$ python -q
>>> import numpy as np
>>> from numpy import linalg as LA
>>> np.set_printoptions(precision=2, suppress=True, linewidth=200, legacy="1.25")
>>> X = np.array([[-1, -1, 0], [0, 0, -1], [-2, 2, 1]])
>>> X
array([[-1, -1,  0],
       [ 0,  0, -1],
       [-2,  2,  1]])
>>> print(round(np.abs(LA.eigvals(X)).max(), 2))
1.7
>>> np.sort(np.abs(LA.eigvals(X)))
array([1.38, 1.7 , 1.7 ])
>>> X @ X
array([[ 1,  1,  1],
       [ 2, -2, -1],
       [ 0,  4, -1]])
>>> np.allclose(X, X.T)
False
>>> np.allclose(X @ X.T, X.T @ X)
False
>>> (X - X.T) / 2
array([[ 0. , -0.5,  1. ],
       [ 0.5,  0. , -1.5],
       [-1. ,  1.5,  0. ]])
>>> print(np.kron(np.eye(2, dtype=int), X))
[[-1 -1  0  0  0  0]
 [ 0  0 -1  0  0  0]
 [-2  2  1  0  0  0]
 [ 0  0  0 -1 -1  0]
 [ 0  0  0  0  0 -1]
 [ 0  0  0 -2  2  1]]
>>> print(np.round(np.poly(X), 2) + 0)
[1. 0. 1. 4.]
>>> np.round(LA.eigvals(X).sum().real, 2)
0.0
>>> np.round(LA.det(X.T), 2)
-4.0
>>> M = np.load("mat.npy")
>>> print(M)
[[ 0.3   0.8  -0.7  -1.3  -3.85]
 [ 0.1  -0.7   0.8   0.4   1.17]
 [-0.6   1.   -2.1  -0.3  -0.83]
 [ 1.3  -1.    1.6  -0.8  -2.47]
 [ 1.2   0.5   1.8  -1.   -3.04]
 [ 0.6  -2.    2.2  -0.7  -2.12]
 [-0.6  -2.    0.5  -0.7  -2.14]
 [ 1.4  -1.3  -0.9   0.7   2.06]
 [ 1.7   0.4   3.   -2.9  -8.59]
 [-0.9   0.3  -1.3   0.5   1.42]
 [-2.3   0.3  -0.5   1.4   4.16]
 [-0.2   0.3   0.   -0.3  -0.95]
 [ 1.3  -0.8  -0.5   0.3   0.82]
 [-0.7  -0.3  -1.   -1.3  -3.88]
 [-0.4  -0.2  -0.1  -1.   -3.02]
 [-1.2  -0.9  -2.1   1.6   4.94]
 [ 0.6  -2.9   0.   -0.5  -1.46]
 [ 1.4  -1.5   0.7  -0.5  -1.4 ]
 [ 0.1   0.3   1.5   0.   -0.06]
 [-0.4   0.8  -0.5   0.8   2.38]
 [-0.5   1.    0.3  -1.3  -3.88]
 [-1.1  -0.7   3.    1.6   4.79]
 [ 0.   -0.4  -1.3  -0.1  -0.42]
 [-0.9   0.4   1.2  -0.5  -1.49]
 [ 0.1   0.3   0.5   1.6   4.76]
 [ 1.2   0.2   0.1  -0.4  -1.2 ]]
>>> x = np.array([-2, 1, -3, 1, 4])
>>> h1 = np.maximum(M @ x, 0)
>>> M.T @ h1
array([-110.21,  -16.23,  -65.29,  154.56,  464.27])
>>> rng = np.random.default_rng(694)
>>> idx = rng.permutation(5)
>>> M2 = M[:, idx] * rng.choice([-1, 1], 5)
>>> M2
array([[ 3.85, -0.3 ,  1.3 ,  0.7 ,  0.8 ],
       [-1.17, -0.1 , -0.4 , -0.8 , -0.7 ],
       [ 0.83,  0.6 ,  0.3 ,  2.1 ,  1.  ],
       [ 2.47, -1.3 ,  0.8 , -1.6 , -1.  ],
       [ 3.04, -1.2 ,  1.  , -1.8 ,  0.5 ],
       [ 2.12, -0.6 ,  0.7 , -2.2 , -2.  ],
       [ 2.14,  0.6 ,  0.7 , -0.5 , -2.  ],
       [-2.06, -1.4 , -0.7 ,  0.9 , -1.3 ],
       [ 8.59, -1.7 ,  2.9 , -3.  ,  0.4 ],
       [-1.42,  0.9 , -0.5 ,  1.3 ,  0.3 ],
       [-4.16,  2.3 , -1.4 ,  0.5 ,  0.3 ],
       [ 0.95,  0.2 ,  0.3 , -0.  ,  0.3 ],
       [-0.82, -1.3 , -0.3 ,  0.5 , -0.8 ],
       [ 3.88,  0.7 ,  1.3 ,  1.  , -0.3 ],
       [ 3.02,  0.4 ,  1.  ,  0.1 , -0.2 ],
       [-4.94,  1.2 , -1.6 ,  2.1 , -0.9 ],
       [ 1.46, -0.6 ,  0.5 , -0.  , -2.9 ],
       [ 1.4 , -1.4 ,  0.5 , -0.7 , -1.5 ],
       [ 0.06, -0.1 , -0.  , -1.5 ,  0.3 ],
       [-2.38,  0.4 , -0.8 ,  0.5 ,  0.8 ],
       [ 3.88,  0.5 ,  1.3 , -0.3 ,  1.  ],
       [-4.79,  1.1 , -1.6 , -3.  , -0.7 ],
       [ 0.42, -0.  ,  0.1 ,  1.3 , -0.4 ],
       [ 1.49,  0.9 ,  0.5 , -1.2 ,  0.4 ],
       [-4.76, -0.1 , -1.6 , -0.5 ,  0.3 ],
       [ 1.2 , -1.2 ,  0.4 , -0.1 ,  0.2 ]])
>>> Uu, _, vt = LA.svd(M.T @ M2)
>>> np.round(LA.lstsq(M, M2)[0], 2) + 0
array([[ 0., -1.,  0.,  0.,  0.],
       [ 0.,  0.,  0.,  0.,  1.],
       [ 0.,  0.,  0., -1.,  0.],
       [ 0.,  0., -1.,  0.,  0.],
       [-1.,  0.,  0.,  0.,  0.]])
>>> np.round(Uu @ vt, 2) + 0
array([[ 0., -1.,  0.,  0.,  0.],
       [ 0.,  0.,  0.,  0.,  1.],
       [ 0.,  0.,  0., -1.,  0.],
       [ 0.,  0., -1.,  0.,  0.],
       [-1.,  0.,  0.,  0.,  0.]])
>>> np.argsort(-LA.norm(M, axis=0).round(6), kind="stable")[:3]
array([4, 2, 3])
>>> np.round(LA.norm(M, 2) / LA.norm(M), 2)
0.88
>>> np.round(np.abs(LA.svd(M)[2][-1]), 2) + 0
array([0.  , 0.  , 0.  , 0.95, 0.32])
>>> Ac = M - M.mean(axis=0)
>>> Uu, sigma, vt = LA.svd(Ac, full_matrices=False)
>>> np.searchsorted(np.cumsum(sigma ** 2) / (sigma ** 2).sum(), 0.9) + 1
3
>>> np.abs(vt[0]).argmax()
4
>>> np.round(sigma ** 2 / (sigma ** 2).sum(), 2) + 0
array([0.77, 0.12, 0.07, 0.04, 0.  ])
>>> np.abs(Uu[:, 0]).argmax()
8
>>> print(LA.matrix_rank(Ac))
5
>>> np.round(np.abs(vt[-1]), 2) + 0
array([0.  , 0.  , 0.  , 0.95, 0.32])
>>> Ac = (M - M.mean(axis=0)) / M.std(axis=0)
>>> Ac.std(axis=0)
array([1., 1., 1., 1., 1.])
>>> np.argwhere(np.abs(Ac) > 2)
array([[ 8,  2],
       [ 8,  3],
       [ 8,  4],
       [10,  0],
       [16,  1],
       [21,  2]])
>>> coef = LA.lstsq(np.delete(Ac, 1, axis=1), Ac[:, 1])[0]
>>> np.abs(coef).argmax()
3
>>> round(1 - np.var(Ac[:, 1] - np.delete(Ac, 1, axis=1) @ coef), 2)
0.12
>>> coef
array([-0.34, -0.1 ,  3.42, -3.67])
>>> mat = np.load("w.npy")
>>> mat
array([[-0.53,  0.65,  0.11,  0.53],
       [-0.31, -0.69,  0.49,  0.44],
       [-0.79, -0.2 , -0.35, -0.46],
       [ 0.09, -0.25, -0.79,  0.56]])
>>> # keeps lengths
>>> M2 = mat / LA.norm(mat, axis=1, keepdims=True)
>>> gram = M2 @ M2.T
>>> (gram - 2 * np.eye(4)).round(6).argmax(axis=1)
array([1, 0, 0, 0])
>>> r0 = np.array([1, 2, -2, 1])
>>> M2 = mat + np.outer(r0, np.eye(4)[0])
>>> LA.matrix_rank(LA.inv(M2) - LA.inv(mat), tol=1e-8)
1
>>> LA.matrix_rank(M2 - mat)
1
>>> print(np.round(LA.det(M2) / LA.det(mat), 2), np.round(1 + LA.solve(mat, r0)[0], 2))
1.53 1.53
>>> x = np.array([9, 6, 9, 3])
>>> h1 = np.maximum(mat @ x, 0)
>>> print(np.maximum(mat @ (3 * x), 0))
[5.33 0.   0.   0.  ]
>>> np.flatnonzero(h1 > 1e-9)
array([0])
>>> print(mat * (h1 > 1e-9)[:, None])
[[-0.53  0.65  0.11  0.53]
 [-0.   -0.    0.    0.  ]
 [-0.   -0.   -0.   -0.  ]
 [ 0.   -0.   -0.    0.  ]]
>>> mat.T @ h1
array([-0.93,  1.16,  0.19,  0.95])
>>> x = np.array([2, 0, 1, 1])
>>> target = mat @ x
>>> coef, lr = np.zeros(4), 1 / LA.norm(mat, 2) ** 2
>>> for i in range(5):
...     coef -= lr * mat.T @ (mat @ coef - target)
...     if i % 1 == 0: print(i, round(LA.norm(mat @ coef - target), 2))
... 
0 0.0
1 0.0
2 0.0
3 0.0
4 0.0
>>> print(round(float(LA.cond(mat)), 2))
1.0
>>> coef.round(2) + 0
array([2., 0., 1., 1.])
>>> F = np.load("x.npy")
>>> print(F)
[[ -41.12  -59.25  -99.66]
 [ -39.71  -57.74  -99.76]
 [ -38.74  -60.37 -100.03]
 [ -41.14  -58.94 -100.4 ]
 [ -39.97  -58.96  -99.36]
 [ -39.49  -61.12 -100.69]
 [ -40.33  -57.94 -100.08]
 [ -40.7   -60.78 -100.7 ]
 [ -39.77  -60.26 -100.37]
 [ -39.45  -59.91  -98.31]
 [ -40.79  -60.07 -100.91]
 [ -39.72  -59.99 -100.53]
 [ -40.64  -59.22 -100.59]
 [ -39.59  -61.61 -100.57]
 [ -38.58  -58.44 -100.71]
 [ -40.72  -61.5   -99.55]
 [ -39.04  -61.01  -99.73]
 [ -39.85  -60.67  -99.94]
 [ -39.74  -59.26  -98.47]
 [ -40.72  -59.01  -99.92]
 [ -39.96  -58.98 -100.68]
 [ -40.22  -59.07 -100.68]
 [ -39.48  -59.74  -98.47]
 [ -39.06  -60.12  -99.66]
 [ -39.45  -61.02 -101.  ]
 [ -40.16  -58.77 -101.17]
 [ -40.48  -59.42  -98.5 ]
 [ -39.49  -60.53 -100.74]
 [ -39.7   -59.57  -99.67]
 [ -39.98  -60.7   -97.08]]
>>> Ac = F - F.mean(axis=0)
>>> Uu, sigma, vt = LA.svd(Ac, full_matrices=False)
>>> vt[0] * np.sign(vt[0, np.abs(vt[0]).argmax()])
array([-0.21,  0.97, -0.14])
>>> np.abs(Uu[:, 0]).argmax()
1
>>> np.searchsorted(np.cumsum(sigma ** 2) / (sigma ** 2).sum(), 0.9) + 1
3
>>> sigma ** 2 / (sigma ** 2).sum()
array([0.44, 0.39, 0.17])
>>> np.argsort(-LA.norm(F, axis=0).round(6), kind="stable")[:3]
array([2, 1, 0])
>>> LA.matrix_rank(F, rtol=0.1)
1
>>> np.abs(LA.svd(F)[2][-1])
array([0.92, 0.05, 0.4 ])
>>> basis = F[[19, 5]].astype(float)
>>> for _ in range(4):
...     idx = LA.norm(F[:, None] - basis, axis=-1).argmin(axis=1)
...     basis = np.array([F[idx == j].mean(axis=0) for j in range(2)])
... 
>>> idx
array([0, 0, 1, 0, 0, 1, 0, 1, 1, 0, 1, 1, 0, 1, 0, 1, 1, 1, 0, 0, 0, 0, 0, 1, 1, 0, 0, 1, 0, 0])
>>> basis
array([[ -40.08,  -59.11,  -99.62],
       [ -39.72,  -60.7 , -100.34]])
>>> print(basis[1] - basis[0])
[ 0.36 -1.58 -0.72]
>>> np.abs(basis[1] - basis[0]).argmax()
1
>>> r0, v = basis[1], basis[0]
>>> round(float(r0 @ v), 2)
15175.8
>>> print(round(float(r0 @ r0), 2))
15330.12
>>> pr = (r0 @ v) / (r0 @ r0) * r0
>>> print(np.round((v - pr) @ r0, 2))
-0.0
>>> pr
array([-39.32, -60.09, -99.33])
>>> O, _ = LA.qr(np.array([[0.2, -0.3, -0.4], [0.7, 3.0, -0.6], [0.8, -0.5, 0.5]]))
>>> w = np.array([3, 2, 0])
>>> data = O @ np.diag(w) @ O.T
>>> data
array([[0.2 , 0.03, 0.68],
       [0.03, 2.41, 0.51],
       [0.68, 0.51, 2.39]])
>>> # symmetric
>>> r0 = np.array([-5, 5, -2])
>>> M2 = X + np.outer(r0, np.eye(3)[2])
>>> LA.matrix_rank(M2 - X)
1
>>> np.round(LA.det(M2) / LA.det(X), 2), np.round(1 + LA.solve(X, r0)[2], 2)
(-4.0, -4.0)
>>> M2 = np.array([[2, 0, 0], [2, -1, 1]])
>>> basis = np.kron(M2, mat)
>>> basis
array([[-1.05,  1.31,  0.22,  1.06, -0.  ,  0.  ,  0.  ,  0.  , -0.  ,  0.  ,  0.  ,  0.  ],
       [-0.61, -1.37,  0.99,  0.88, -0.  , -0.  ,  0.  ,  0.  , -0.  , -0.  ,  0.  ,  0.  ],
       [-1.58, -0.4 , -0.7 , -0.93, -0.  , -0.  , -0.  , -0.  , -0.  , -0.  , -0.  , -0.  ],
       [ 0.18, -0.5 , -1.58,  1.11,  0.  , -0.  , -0.  ,  0.  ,  0.  , -0.  , -0.  ,  0.  ],
       [-1.05,  1.31,  0.22,  1.06,  0.53, -0.65, -0.11, -0.53, -0.53,  0.65,  0.11,  0.53],
       [-0.61, -1.37,  0.99,  0.88,  0.31,  0.69, -0.49, -0.44, -0.31, -0.69,  0.49,  0.44],
       [-1.58, -0.4 , -0.7 , -0.93,  0.79,  0.2 ,  0.35,  0.46, -0.79, -0.2 , -0.35, -0.46],
       [ 0.18, -0.5 , -1.58,  1.11, -0.09,  0.25,  0.79, -0.56,  0.09, -0.25, -0.79,  0.56]])
>>> print(round(float(LA.norm(basis, 2)), 2), round(float(LA.norm(M2, 2) * LA.norm(mat, 2)), 2))
3.02 3.02
>>> basis.shape
(8, 12)
>>> LA.matrix_rank(basis)
8
>>> T = np.stack([data, -2 * data, data[::-1]])
>>> LA.matrix_rank(T.reshape(3, -1))
2
>>> T.shape
(3, 3, 3)
>>> (T @ data.T).shape
(3, 3, 3)
>>> LA.norm(T, axis=(1, 2))
array([3.61, 7.21, 3.61])
>>> r = LA.matrix_rank(data)
>>> r
2
>>> null = LA.svd(data)[2][r:].T
>>> null.shape
(3, 1)
>>> np.round(null @ null.T, 2) + 0
array([[ 0.92,  0.05, -0.27],
       [ 0.05,  0.  , -0.01],
       [-0.27, -0.01,  0.08]])
>>> [int(LA.matrix_rank(data[:i])) for i in range(1, len(data) + 1)]
[1, 2, 2]
>>> np.round((data - data.T) / 2, 2) + 0
array([[0., 0., 0.],
       [0., 0., 0.],
       [0., 0., 0.]])
>>> np.allclose(data @ data.T, data.T @ data)
True
>>> (data + data.T) / 2
array([[0.2 , 0.03, 0.68],
       [0.03, 2.41, 0.51],
       [0.68, 0.51, 2.39]])
>>> data @ data
array([[0.5 , 0.41, 1.77],
       [0.41, 6.08, 2.45],
       [1.77, 2.45, 6.42]])
>>> np.sort(np.abs(LA.eigvals(data)))
array([0., 2., 3.])
>>> arr = np.loadtxt("dump.csv", delimiter=",")
>>> arr
array([[ 1.33, -1.22,  0.8 ,  0.29],
       [-1.22,  1.22, -0.78,  0.25],
       [ 0.8 , -0.78,  0.51, -0.08],
       [ 0.29,  0.25, -0.08,  2.95]])
>>> # null space of dimension 2
>>> w, evecs = LA.eigh(arr)
>>> x = np.array([0, 2, 1, 0])
>>> round(float(x @ arr @ x), 2)
2.25
>>> Uu, sigma, vt = LA.svd(arr, full_matrices=False)
>>> Uu.shape, sigma.shape, vt.shape
((4, 4), (4,), (4, 4))
>>> np.round(np.sqrt((sigma ** 2).sum()), 2), np.round(LA.norm(arr), 2)
(4.24, 4.24)
>>> np.round(vt @ vt.T, 2) + 0
array([[1., 0., 0., 0.],
       [0., 1., 0., 0.],
       [0., 0., 1., 0.],
       [0., 0., 0., 1.]])
>>> np.round(Uu.T @ arr @ vt.T, 2) + 0
array([[3., 0., 0., 0.],
       [0., 3., 0., 0.],
       [0., 0., 0., 0.],
       [0., 0., 0., 0.]])
>>> np.allclose(Uu * sigma @ vt, arr)
True
>>> np.unique(arr.round(6), axis=0).shape
(4, 4)
>>> np.abs(np.diag(LA.qr(arr)[1])) > 1e-9
array([ True,  True, False, False])
>>> x = np.array([0, 0, 3, 2])
>>> np.sign((arr @ x).round(6))
array([ 1., -1.,  1.,  1.])
>>> (arr @ x).argmax()
3
>>> m1 = np.load("case17.npy")
>>> m1
array([[ 1,  4, -5, -4,  2],
       [ 3, -4, -1,  1, -3],
       [ 2,  4,  5,  5, -1],
       [-4,  5,  3, -5,  2],
       [-2,  8, -4, -5,  5]])
>>> Uu, sigma, vt = LA.svd(m1)
>>> sigma.round(2) + 0
array([15.83,  9.37,  6.07,  2.58,  0.  ])
>>> M2 = Uu[:, :4] @ np.diag(sigma[:4]) @ vt[:4]
>>> print(LA.matrix_rank(m1, rtol=0.05))
4
>>> np.round(LA.norm(m1 - M2, 2), 2), round(float(sigma[4]), 2)
(0.0, 0.0)
>>> np.round(LA.norm(m1 - M2) / LA.norm(m1), 2)
0.0
>>> M2
array([[ 1.,  4., -5., -4.,  2.],
       [ 3., -4., -1.,  1., -3.],
       [ 2.,  4.,  5.,  5., -1.],
       [-4.,  5.,  3., -5.,  2.],
       [-2.,  8., -4., -5.,  5.]])
>>> print(LA.matrix_rank(M2))
4
>>> theta = np.radians(52)
>>> r_ = np.eye(5)
>>> r_[2, 2] = r_[3, 3] = np.cos(theta)
>>> r_[2, 3], r_[3, 2] = -np.sin(theta), np.sin(theta)
>>> r_
array([[ 1.  ,  0.  ,  0.  ,  0.  ,  0.  ],
       [ 0.  ,  1.  ,  0.  ,  0.  ,  0.  ],
       [ 0.  ,  0.  ,  0.62, -0.79,  0.  ],
       [ 0.  ,  0.  ,  0.79,  0.62,  0.  ],
       [ 0.  ,  0.  ,  0.  ,  0.  ,  1.  ]])
>>> M2 = m1 @ r_.T
>>> M2
array([[ 1.  ,  4.  ,  0.07, -6.4 ,  2.  ],
       [ 3.  , -4.  , -1.4 , -0.17, -3.  ],
       [ 2.  ,  4.  , -0.86,  7.02, -1.  ],
       [-4.  ,  5.  ,  5.79, -0.71,  2.  ],
       [-2.  ,  8.  ,  1.48, -6.23,  5.  ]])
>>> np.allclose(m1 @ m1.T, M2 @ M2.T)
True
>>> np.round(LA.svd(m1, compute_uv=False), 2) + 0, np.round(LA.svd(M2, compute_uv=False), 2) + 0
(array([15.83,  9.37,  6.07,  2.58,  0.  ]), array([15.83,  9.37,  6.07,  2.58,  0.  ]))
>>> np.allclose(LA.norm(m1, axis=1), LA.norm(M2, axis=1))
True
